% ipython --no-banner

In [1]: import numpy as np

In [2]: import numpy.linalg as la

In [3]: np.set_printoptions(precision=2, suppress=True, linewidth=140, sign=" ")

In [4]: E = np.loadtxt("test4.csv", delimiter=",")

In [5]: E
Out[5]: 
array([[ -5.05,   3.89,   1.45],
       [ -1.12,  -6.16,  -5.12],
       [  1.94,  -3.54,  -3.38],
       [ -0.72,  -9.78,  -2.33],
       [ -3.7 ,   3.25,   1.04],
       [  5.57,  -2.28,   3.  ],
       [ -7.48,  -3.36,  -4.12],
       [ -2.48,  13.29,  -1.21],
       [ -5.33,   5.64,  -1.19],
       [ -3.78,  -4.15,   0.98],
       [ -4.67,  -5.03,   1.71],
       [ -1.4 ,  -3.96,  -5.71],
       [  0.22,  -5.8 ,  -2.07],
       [  1.43, -13.04,   0.13]])

In [6]: Ac = E - E.mean(axis=0)

In [7]: evecs = la.svd(Ac)[2][:1]

In [8]: other = Ac - Ac @ evecs.T @ evecs

In [9]: (Ac @ evecs.T).std(axis=0)
Out[9]: array([ 6.65])

In [10]: la.norm(other, axis=1).round(6).argmax()
Out[10]: np.int64(5)

In [11]: other.std(axis=0)
Out[11]: array([ 2.98,  0.69,  2.57])

In [12]: np.diag(evecs.T @ evecs)
Out[12]: array([ 0.05,  0.94,  0.01])

In [13]: arr = np.minimum.outer(np.arange(1, 7), np.arange(1, 7)) * -1

In [14]: arr
Out[14]: 
array([[-1, -1, -1, -1, -1, -1],
       [-1, -2, -2, -2, -2, -2],
       [-1, -2, -3, -3, -3, -3],
       [-1, -2, -3, -4, -4, -4],
       [-1, -2, -3, -4, -5, -5],
       [-1, -2, -3, -4, -5, -6]])

In [15]: Ac = (E - E.mean(axis=0)) / E.std(axis=0)

In [16]: Ac.std(axis=0)
Out[16]: array([ 1.,  1.,  1.])

In [17]: np.argwhere(np.abs(Ac) > 2)
Out[17]: 
array([[ 5,  0],
       [ 7,  1]])

In [18]: beta = la.lstsq(np.delete(Ac, 1, axis=1), Ac[:, 1])[0]

In [19]: round(float(1 - np.var(Ac[:, 1] - np.delete(Ac, 1, axis=1) @ beta)), 2)
Out[19]: 0.17

In [20]: vec = np.array([1, 0, 0, 1, 0, 0])

In [21]: y = arr @ vec

In [22]: y
Out[22]: array([-2, -3, -4, -5, -5, -5])

In [23]: la.solve(arr.T, arr[0])
Out[23]: array([ 1., -0., -0., -0., -0., -0.])

In [24]: la.solve(arr, -1 * y)
Out[24]: array([-1., -0., -0., -1., -0., -0.])

In [25]: la.solve(arr, arr[:, 4])
Out[25]: array([-0., -0., -0., -0.,  1., -0.])

In [26]: W1 = np.array([[5, 6, 8, 3, 3],
    ...:     [8, 2, 3, 9, 2],
    ...:     [4, 3, 9, 4, 2],
    ...:     [7, 2, 5, 2, 8],
    ...:     [4, 2, 9, 5, 4],
    ...:     [4, 4, 8, 4, 6]])

In [27]: beta = np.array([0, 3, 3, 2, 3])

In [28]: H = np.maximum(arr @ W1 + beta, 0)

In [29]: (H > 0).mean(axis=0)
Out[29]: array([ 0.,  0.,  0.,  0.,  0.])

In [30]: la.matrix_rank(H)
Out[30]: np.int64(0)

In [31]: basis = np.array([[1, -3], [1, 3], [3, 1], [1, 0], [2, -1]])

In [32]: (H @ basis).round(6).argmax(axis=1)
Out[32]: array([ 0,  0,  0,  0,  0,  0])

In [33]: np.all(la.eigvalsh(arr) > 0)
Out[33]: np.False_

In [34]: round(la.eigvalsh(arr).min(), 2)
Out[34]: np.float64(-17.21)

In [35]: try:
    ...:     la.cholesky(arr)
    ...: except la.LinAlgError as e:
    ...:     print(e)
    ...: 
Matrix is not positive definite

In [36]: r0 = np.array([-5, 4, 1, 4, -5, 4, -3, 4, 4, 0])

In [37]: r1 = np.array([0, -1, -2, 1])

In [38]: F = r0[:, None] + r1[None, :]

In [39]: F
Out[39]: 
array([[-5, -6, -7, -4],
       [ 4,  3,  2,  5],
       [ 1,  0, -1,  2],
       [ 4,  3,  2,  5],
       [-5, -6, -7, -4],
       [ 4,  3,  2,  5],
       [-3, -4, -5, -2],
       [ 4,  3,  2,  5],
       [ 4,  3,  2,  5],
       [ 0, -1, -2,  1]])

In [40]: lab = F[:, 0] > np.median(F[:, 0])

In [41]: r0 = F[lab].mean(axis=0) - F[~lab].mean(axis=0)

In [42]: lab.astype(int)
Out[42]: array([ 0,  1,  0,  1,  0,  1,  0,  1,  1,  0])

In [43]: np.argsort(-np.abs(r0).round(6), kind="stable")
Out[43]: array([ 0,  1,  2,  3])

In [44]: (((F - F.mean(axis=0)) @ r0 > 0) == lab).mean()
Out[44]: np.float64(0.9)

In [45]: r0
Out[45]: array([ 6.4,  6.4,  6.4,  6.4])
